In [1]: import numpy as np

In [2]: np.set_printoptions(suppress=True, linewidth=100)

In [3]: tidy = lambda a: np.round(a, 2) + 0

In [4]: A = np.load("x.npy")

In [5]: print(A)
[[ 0.97 -1.   -2.96 -4.02 -5.01]
 [ 1.06 -1.02 -2.98 -3.92 -4.9 ]
 [ 1.01 -0.91 -3.06 -3.98 -5.04]
 [ 1.03 -1.04 -3.01 -4.01 -4.93]
 [ 1.04 -1.08 -3.   -4.08 -4.98]
 [ 0.99 -1.09 -3.07 -3.98 -5.03]
 [ 0.9  -0.99 -2.97 -4.   -4.87]
 [ 1.   -0.9  -3.04 -3.96 -5.06]
 [ 1.01 -1.11 -2.98 -4.05 -4.99]
 [ 0.96 -0.94 -3.04 -3.96 -4.98]
 [ 1.04 -1.01 -3.01 -3.94 -4.97]
 [ 0.96 -1.01 -3.02 -4.02 -5.04]
 [ 2.06 -0.99  4.96  4.06  2.98]
 [ 2.03 -0.94  4.94  3.98  2.97]
 [ 1.98 -0.98  4.93  3.9   3.01]
 [ 2.   -0.95  4.98  3.94  2.95]
 [ 2.02 -0.98  4.99  4.    3.01]
 [ 2.03 -0.92  5.04  4.01  3.  ]
 [ 1.94 -0.96  4.98  4.06  2.93]
 [ 2.   -0.99  5.    4.06  3.02]
 [ 2.02 -1.03  4.97  4.    3.01]
 [ 1.94 -1.05  5.08  3.95  3.  ]
 [ 2.05 -1.    5.01  3.96  3.01]
 [ 1.97 -0.96  5.14  3.97  2.95]]

In [6]: print(tidy(np.abs(np.linalg.svd(A)[2][-1])))
[0.52 0.55 0.12 0.54 0.35]

In [7]: print(np.argsort(-np.linalg.norm(A, axis=0).round(6), kind="stable")[:3])
[2 4 3]

In [8]: proj = A @ np.linalg.solve(A.T @ A, A.T)

In [9]: print(tidy(np.trace(proj)))
5.0

In [10]: print(np.allclose(proj @ proj, proj))
True

In [11]: r0 = np.array([5, 5, 0])

In [12]: print(tidy(np.polyval(r0, A[1])))
[10.92  0.1  29.5  57.23 95.55]

In [13]: feats = np.loadtxt("m.csv", delimiter=",")

In [14]: print(feats)
[[-0.61  2.79  4.2  -0.6   1.42 -1.64  1.19]
 [-0.01  0.02  0.03 -0.04 -0.02  0.    0.03]
 [-0.01 -0.01 -0.02  0.01  0.   -0.01  0.04]
 [-0.9   4.19  6.3  -0.91  2.12 -2.38  1.78]
 [-0.89  4.17  6.29 -0.88  2.09 -2.4   1.79]
 [-0.92  4.19  6.3  -0.93  2.09 -2.39  1.81]
 [-0.91  4.22  6.33 -0.92  2.05 -2.41  1.82]
 [-0.93  4.2   6.28 -0.85  2.08 -2.4   1.8 ]
 [-0.32  1.41  2.08 -0.32  0.7  -0.79  0.6 ]
 [-0.91  4.22  6.26 -0.93  2.08 -2.42  1.77]
 [-0.3   1.38  2.09 -0.29  0.73 -0.79  0.61]
 [-0.02  0.01  0.    0.02  0.03  0.    0.02]
 [-0.04  0.03 -0.03  0.02  0.01 -0.02  0.  ]
 [-0.31  1.41  2.1  -0.28  0.66 -0.8   0.58]
 [-0.59  2.79  4.22 -0.61  1.37 -1.62  1.2 ]
 [-0.94  4.18  6.29 -0.87  2.06 -2.38  1.79]
 [-0.01  0.01  0.01 -0.01  0.04 -0.02  0.04]
 [-0.02 -0.03  0.02  0.04 -0.01 -0.02 -0.01]
 [-0.92  4.22  6.29 -0.89  2.08 -2.42  1.8 ]
 [-0.01  0.   -0.01  0.01  0.02  0.   -0.01]]

In [15]: proj = feats @ np.linalg.solve(feats.T @ feats, feats.T)

In [16]: print(tidy(np.trace(proj)))
7.0

In [17]: print(np.allclose(proj @ proj, proj))
True

In [18]: print(tidy(np.linalg.eigvalsh(proj)))
[0. 0. 0. 0. 0. 0. 0. 0. 0. 0. 0. 0. 0. 1. 1. 1. 1. 1. 1. 1.]
